In [1]: import numpy as np

In [2]: np.set_printoptions(precision=3, suppress=True, linewidth=120)

In [3]: def rd(a):
   ...:     return np.round(a, 3) + 0
   ...: 

In [4]: feats = np.loadtxt("case1.csv", delimiter=",")

In [5]: feats
Out[5]: 
array([[ 0., -4.,  0.,  0.],
       [ 0.,  0.,  0.,  9.],
       [ 0.,  0.,  0.,  0.]])

In [6]: left, sig, Vt = np.linalg.svd(feats)

In [7]: vecs = Vt[:(sig > 1e-8).sum()]

In [8]: rng = np.random.default_rng(5665)

In [9]: vec = feats[0] + 2 * feats[2] + rng.integers(2) * np.eye(4)[3]

In [10]: vec
Out[10]: array([ 0., -4.,  0.,  0.])

In [11]: vecs.T @ vecs
Out[11]: 
array([[0., 0., 0., 0.],
       [0., 1., 0., 0.],
       [0., 0., 0., 0.],
       [0., 0., 0., 1.]])

In [12]: np.unique(feats.round(6), axis=0).shape
Out[12]: (3, 4)

In [13]: np.allclose(feats[:-1].T @ np.linalg.lstsq(feats[:-1].T, feats[-1])[0], feats[-1])
Out[13]: True

In [14]: rd(feats @ np.linalg.pinv(feats) @ feats)
Out[14]: 
array([[ 0., -4.,  0.,  0.],
       [ 0.,  0.,  0.,  9.],
       [ 0.,  0.,  0.,  0.]])

In [15]: feats[:, 2] @ feats[:, 3]
Out[15]: np.float64(0.0)

In [16]: rd(np.linalg.norm(feats, axis=0))
Out[16]: array([0., 4., 0., 9.])

In [17]: rd(np.linalg.svd(feats, compute_uv=False))
Out[17]: array([9., 4., 0.])

In [18]: feats.T @ feats
Out[18]: 
array([[ 0.,  0.,  0.,  0.],
       [ 0., 16.,  0.,  0.],
       [ 0.,  0.,  0.,  0.],
       [ 0.,  0.,  0., 81.]])

In [19]: feats @ feats.T
Out[19]: 
array([[16.,  0.,  0.],
       [ 0., 81.,  0.],
       [ 0.,  0.,  0.]])

In [20]: left, sig, Vt = np.linalg.svd(feats)

In [21]: np.argmax(sig[:-1] / (sig[1:] + 1e-6)) + 1
Out[21]: np.int64(2)

In [22]: A2 = left[:, :2] @ np.diag(sig[:2]) @ Vt[:2]

In [23]: np.linalg.matrix_rank(feats, rtol=0.05)
Out[23]: np.int64(2)

In [24]: np.abs(feats - A2).max()
Out[24]: np.float64(0.0)

In [25]: rd(np.linalg.norm(feats - A2, 2)), sig[2]
Out[25]: (np.float64(0.0), np.float64(0.0))

In [26]: arr = np.load("sample19.npy")

In [27]: arr
Out[27]: 
array([[0, 1, 1, 1, 0, 0, 0],
       [1, 0, 1, 1, 0, 0, 0],
       [1, 1, 0, 1, 0, 0, 0],
       [1, 1, 1, 0, 0, 0, 0],
       [0, 0, 0, 0, 0, 1, 1],
       [0, 0, 0, 0, 1, 0, 0],
       [0, 0, 0, 0, 1, 0, 0]])

In [28]: left, sig, Vt = np.linalg.svd(arr)

In [29]: np.argmax(sig[:-1] / (sig[1:] + 1e-6)) + 1
Out[29]: np.int64(6)

In [30]: A2 = left[:, :6] @ np.diag(sig[:6]) @ Vt[:6]

In [31]: np.linalg.matrix_rank(arr, rtol=0.05)
Out[31]: np.int64(6)

In [32]: rd(np.abs(arr - A2).max())
Out[32]: np.float64(0.0)

In [33]: rd(np.linalg.norm(arr - A2) / np.linalg.norm(arr))
Out[33]: np.float64(0.0)

In [34]: rd(np.linalg.norm(arr - A2, 2)), rd(sig[6])
Out[34]: (np.float64(0.0), np.float64(0.0))

In [35]: lab = rng.permutation(7)

In [36]: lab
Out[36]: array([3, 1, 0, 4, 6, 2, 5])

In [37]: A2 = arr[lab][:, lab]

In [38]: rd(np.sort(np.abs(np.linalg.eigvals(A2))))
Out[38]: array([0.   , 1.   , 1.   , 1.   , 1.414, 1.414, 3.   ])

In [39]: np.diag(A2)
Out[39]: array([0, 0, 0, 0, 0, 0, 0])

In [40]: np.allclose(A2, arr)
Out[40]: False

In [41]: np.allclose(arr[:-1].T @ np.linalg.lstsq(arr[:-1].T, arr[-1])[0], arr[-1])
Out[41]: True

In [42]: np.abs(np.diag(np.linalg.qr(arr)[1])) > 1e-9
Out[42]: array([ True,  True,  True,  True,  True,  True, False])

In [43]: cov = feats.T @ feats

In [44]: (feats @ feats.T).shape
Out[44]: (3, 3)

In [45]: np.diag(cov)
Out[45]: array([ 0., 16.,  0., 81.])

In [46]: rd(np.linalg.eigvalsh(cov)[::-1])
Out[46]: array([81., 16.,  0.,  0.])

In [47]: np.trace(cov), (feats ** 2).sum()
Out[47]: (np.float64(97.0), np.float64(97.0))

In [48]: w, vecs = np.linalg.eigh(arr)

In [49]: vec = np.array([3, -2, -2, 3, 1, -1, -2])

In [50]: (np.sign(vecs[:, -1].round(6)) == np.sign(vecs[0, -1].round(6))).astype(int)
Out[50]: array([1, 1, 1, 1, 0, 0, 0])

In [51]: rd(vecs * np.maximum(w, 0) @ vecs.T)
Out[51]: 
array([[0.75 , 0.75 , 0.75 , 0.75 , 0.   , 0.   , 0.   ],
       [0.75 , 0.75 , 0.75 , 0.75 , 0.   , 0.   , 0.   ],
       [0.75 , 0.75 , 0.75 , 0.75 , 0.   , 0.   , 0.   ],
       [0.75 , 0.75 , 0.75 , 0.75 , 0.   , 0.   , 0.   ],
       [0.   , 0.   , 0.   , 0.   , 0.707, 0.5  , 0.5  ],
       [0.   , 0.   , 0.   , 0.   , 0.5  , 0.354, 0.354],
       [0.   , 0.   , 0.   , 0.   , 0.5  , 0.354, 0.354]])

In [52]: vec @ arr @ vec
Out[52]: np.int64(-28)

In [53]: np.abs(arr).sum(axis=1).max(), np.abs(w).max()
Out[53]: (np.int64(3), np.float64(3.0))
